>>> import numpy as np
>>> import numpy.linalg as la
>>> np.set_printoptions(suppress=True, linewidth=120)
>>> tidy = lambda a: np.round(a, 1) + 0
>>> X = np.load("m.npy")
>>> tidy(X)
array([[-3.6, -2.1,  0.6, -0.7,  2.6],
       [ 3.7,  0.4, -2. ,  0.5, -2.6],
       [-1.1,  3.5,  3.4,  0.3,  0.4],
       [ 2.7, -2. , -3.3,  0.1, -1.6],
       [ 3.2,  2.8,  0.2,  0.8, -2.5],
       [-3.6,  0.2,  2.4, -0.4,  2.5],
       [-3.7, -1.3,  1.4, -0.6,  2.7],
       [-1.6, -3.9, -2.1, -0.7,  1.5],
       [ 3.7,  1.5, -1.1,  0.7, -2.7],
       [-1.7, -3.9, -2. , -0.7,  1.5]])
>>> tidy(la.norm(X, 2) / la.norm(X))
np.float64(0.8)
>>> la.cond(X) > 100
np.True_
>>> np.argsort(-la.norm(X, axis=0).round(6), kind="stable")[:3]
array([0, 1, 4])
>>> cent = X[[6, 8]].astype(float)
>>> for _ in range(3):
...     lab = la.norm(X[:, None] - cent, axis=-1).argmin(axis=1)
...     cent = np.array([X[lab == j].mean(axis=0) for j in range(2)])
... 
>>> lab
array([0, 1, 0, 1, 1, 0, 0, 0, 1, 0])
>>> np.abs(cent[1] - cent[0]).argmax()
np.int64(0)
>>> G = np.cov(X, rowvar=False)
>>> tidy(np.polyfit(X[:, 1], X[:, 3], 1))
array([0.2, 0. ])
>>> tidy(np.corrcoef(X[:, 1], X[:, 3])[0, 1])
np.float64(0.8)
>>> np.argsort(-X.std(axis=0).round(6), kind="stable")
array([0, 1, 4, 2, 3])
>>> tidy(la.eigvalsh(G)[::-1])
array([18.2,  9.1,  0. ,  0. ,  0. ])
>>> tidy(np.median(X, axis=0))
array([-1.4, -0.5, -0.5, -0.2,  1. ])
>>> tidy(np.corrcoef(X.T))
array([[ 1. ,  0.4, -0.5,  0.9, -1. ],
       [ 0.4,  1. ,  0.6,  0.8, -0.5],
       [-0.5,  0.6,  1. ,  0. ,  0.4],
       [ 0.9,  0.8,  0. ,  1. , -0.9],
       [-1. , -0.5,  0.4, -0.9,  1. ]])
>>> lab = X[:, 0] > np.median(X[:, 0])
>>> f = X[lab].mean(axis=0) - X[~lab].mean(axis=0)
>>> (((X - X.mean(axis=0)) @ f > 0) == lab).mean()
np.float64(1.0)
>>> lab.astype(int)
array([0, 1, 1, 1, 1, 0, 0, 0, 1, 0])
>>> np.argsort(-np.abs(f).round(6), kind="stable")
array([0, 4, 1, 3, 2])
>>> rk = la.matrix_rank(X)
>>> rk
np.int64(2)
>>> N = la.svd(X)[2][rk:].T
>>> [int(la.matrix_rank(np.delete(X, i, axis=0))) for i in range(10)]
[2, 2, 2, 2, 2, 2, 2, 2, 2, 2]
>>> N.shape
(5, 3)
>>> [int(la.matrix_rank(X[:, :j + 1])) for j in range(5)]
[1, 2, 2, 2, 2]
>>> np.allclose(X @ N, 0)
True
>>> out = np.array([[3, 1, -2], [1, 1, 0], [-3, 2, -3]])
>>> m1 = out - out.T
>>> m1
array([[ 0,  0,  1],
       [ 0,  0, -2],
       [-1,  2,  0]])
>>> U, sig, Vh = la.svd(m1)
>>> evecs = Vh[:(sig > 1e-8).sum()]
>>> rng = np.random.default_rng(10905)
>>> x = m1[2] + -1 * m1[1] + rng.integers(2) * np.eye(3)[0]
>>> x
array([0., 2., 2.])
>>> tidy(la.norm(x - evecs.T @ evecs @ x))
np.float64(0.9)
>>> f = np.array([0, 1, 2, 0, 2])
>>> E = np.array([np.roll(f, i) for i in range(5)])
>>> E
array([[0, 1, 2, 0, 2],
       [2, 0, 1, 2, 0],
       [0, 2, 0, 1, 2],
       [2, 0, 2, 0, 1],
       [1, 2, 0, 2, 0]])
>>> tidy(np.fft.fft(E[0]))
array([ 5. +0.j , -0.7-0.2j, -1.8+2.5j, -1.8-2.5j, -0.7+0.2j])
>>> tidy(np.sort(np.abs(np.fft.fft(E[0])))), tidy(np.sort(la.svd(E, compute_uv=False)))
(array([0.7, 0.7, 3.1, 3.1, 5. ]), array([0.7, 0.7, 3.1, 3.1, 5. ]))
>>> E @ (-1.0) ** np.arange(5)
array([ 3.,  1., -1.,  5., -3.])
